% python3 -q
>>> import numpy as np
>>> np.set_printoptions(precision=3, suppress=True, linewidth=140)
>>> data = np.loadtxt("layer19.csv", delimiter=",")
>>> print(data)
[[0. 5. 3. 0. 5.]
 [5. 0. 0. 0. 0.]
 [3. 0. 0. 0. 0.]
 [0. 0. 0. 0. 0.]
 [5. 0. 0. 0. 0.]]
>>> print((np.linalg.matrix_power((data != 0) + (data.T != 0) + np.eye(5), 5) > 0).astype(int))
[[1 1 1 0 1]
 [1 1 1 0 1]
 [1 1 1 0 1]
 [0 0 0 1 0]
 [1 1 1 0 1]]
>>> print(data @ data)
[[59.  0.  0.  0.  0.]
 [ 0. 25. 15.  0. 25.]
 [ 0. 15.  9.  0. 15.]
 [ 0.  0.  0.  0.  0.]
 [ 0. 25. 15.  0. 25.]]
>>> print((data != 0).astype(int))
[[0 1 1 0 1]
 [1 0 0 0 0]
 [1 0 0 0 0]
 [0 0 0 0 0]
 [1 0 0 0 0]]
>>> print(np.flatnonzero(np.linalg.matrix_power((data != 0) + (data.T != 0) + np.eye(5), 5)[1]))
[0 1 2 4]
>>> print(round(float(np.linalg.det(data)), 3))
0.0
>>> X = np.load("sample8.npy")
>>> print(X)
[[1.3 3.  1.  4.  2.  0.  0.  2. ]
 [5.  0.3 3.  2.  3.  5.  0.  0. ]
 [4.  5.  1.3 1.  4.  0.  0.  3. ]
 [1.  1.  2.  1.3 0.  3.  0.  0. ]
 [2.  0.  5.  1.  2.3 0.  0.  4. ]
 [4.  4.  2.  2.  2.  2.3 5.  3. ]
 [3.  0.  4.  0.  1.  4.  1.3 3. ]
 [1.  3.  1.  4.  2.  0.  0.  2.3]]
>>> blk = np.stack([X, 4 * X, X[::-1]])
>>> print(blk.sum(axis=0))
[[ 7.5 18.   6.  24.  12.   0.   0.  12.3]
 [28.   1.5 19.  10.  16.  29.   1.3  3. ]
 [24.  29.   8.5  7.  22.   2.3  5.  18. ]
 [ 7.   5.  15.   7.5  2.3 15.   0.   4. ]
 [11.   1.  27.   6.3 11.5  3.   0.  20. ]
 [24.  25.  11.3 11.  14.  11.5 25.  18. ]
 [20.   0.3 23.   2.   8.  25.   6.5 15. ]
 [ 6.3 18.   6.  24.  12.   0.   0.  13.5]]
>>> print(np.linalg.matrix_rank(blk))
[8 8 8]
>>> print((blk @ X.T).shape)
(3, 8, 8)
>>> print(blk.shape)
(3, 8, 8)
>>> r0 = np.array([2, 2, 2, 1, 0, 2]) + 0.5
>>> arr = np.eye(6) - 2 * np.outer(r0, r0) / (r0 @ r0)
>>> print(arr)
[[ 0.545 -0.455 -0.455 -0.273 -0.091 -0.455]
 [-0.455  0.545 -0.455 -0.273 -0.091 -0.455]
 [-0.455 -0.455  0.545 -0.273 -0.091 -0.455]
 [-0.273 -0.273 -0.273  0.836 -0.055 -0.273]
 [-0.091 -0.091 -0.091 -0.055  0.982 -0.091]
 [-0.455 -0.455 -0.455 -0.273 -0.091  0.545]]
>>> r0, g = arr[2], arr[1]
>>> print(round(float(r0 @ r0), 3))
1.0
>>> print(np.round(r0 @ g, 3))
-0.0
>>> pr = (r0 @ g) / (r0 @ r0) * r0
>>> print(round(np.linalg.norm(r0 + g) ** 2 + np.linalg.norm(r0 - g) ** 2, 3))
4.0
>>> print(round((g - pr) @ r0, 3))
-0.0
>>> print(g - pr)
[-0.455  0.545 -0.455 -0.273 -0.091 -0.455]
>>> print(np.linalg.matrix_power(arr, 3))
[[ 0.545 -0.455 -0.455 -0.273 -0.091 -0.455]
 [-0.455  0.545 -0.455 -0.273 -0.091 -0.455]
 [-0.455 -0.455  0.545 -0.273 -0.091 -0.455]
 [-0.273 -0.273 -0.273  0.836 -0.055 -0.273]
 [-0.091 -0.091 -0.091 -0.055  0.982 -0.091]
 [-0.455 -0.455 -0.455 -0.273 -0.091  0.545]]
>>> print(np.round(np.linalg.det(arr), 3))
-1.0
>>> print(np.trace(arr))
4.0
>>> arr.inv()
Traceback (most recent call last):
  File "<python-input-29>", line 1, in <module>
    arr.inv()
    ^^^^^^^
AttributeError: 'numpy.ndarray' object has no attribute 'inv'
>>> print((arr + arr.T) / 2)
[[ 0.545 -0.455 -0.455 -0.273 -0.091 -0.455]
 [-0.455  0.545 -0.455 -0.273 -0.091 -0.455]
 [-0.455 -0.455  0.545 -0.273 -0.091 -0.455]
 [-0.273 -0.273 -0.273  0.836 -0.055 -0.273]
 [-0.091 -0.091 -0.091 -0.055  0.982 -0.091]
 [-0.455 -0.455 -0.455 -0.273 -0.091  0.545]]
>>> print(np.round(arr @ arr, 3) + 0)
[[1. 0. 0. 0. 0. 0.]
 [0. 1. 0. 0. 0. 0.]
 [0. 0. 1. 0. 0. 0.]
 [0. 0. 0. 1. 0. 0.]
 [0. 0. 0. 0. 1. 0.]
 [0. 0. 0. 0. 0. 1.]]
>>> print(np.linalg.pinv(arr))
[[ 0.545 -0.455 -0.455 -0.273 -0.091 -0.455]
 [-0.455  0.545 -0.455 -0.273 -0.091 -0.455]
 [-0.455 -0.455  0.545 -0.273 -0.091 -0.455]
 [-0.273 -0.273 -0.273  0.836 -0.055 -0.273]
 [-0.091 -0.091 -0.091 -0.055  0.982 -0.091]
 [-0.455 -0.455 -0.455 -0.273 -0.091  0.545]]
>>> print(np.round(arr.T @ arr, 3) + 0)
[[1. 0. 0. 0. 0. 0.]
 [0. 1. 0. 0. 0. 0.]
 [0. 0. 1. 0. 0. 0.]
 [0. 0. 0. 1. 0. 0.]
 [0. 0. 0. 0. 1. 0.]
 [0. 0. 0. 0. 0. 1.]]
>>> print(np.round(arr @ arr.T, 3) + 0)
[[1. 0. 0. 0. 0. 0.]
 [0. 1. 0. 0. 0. 0.]
 [0. 0. 1. 0. 0. 0.]
 [0. 0. 0. 1. 0. 0.]
 [0. 0. 0. 0. 1. 0.]
 [0. 0. 0. 0. 0. 1.]]
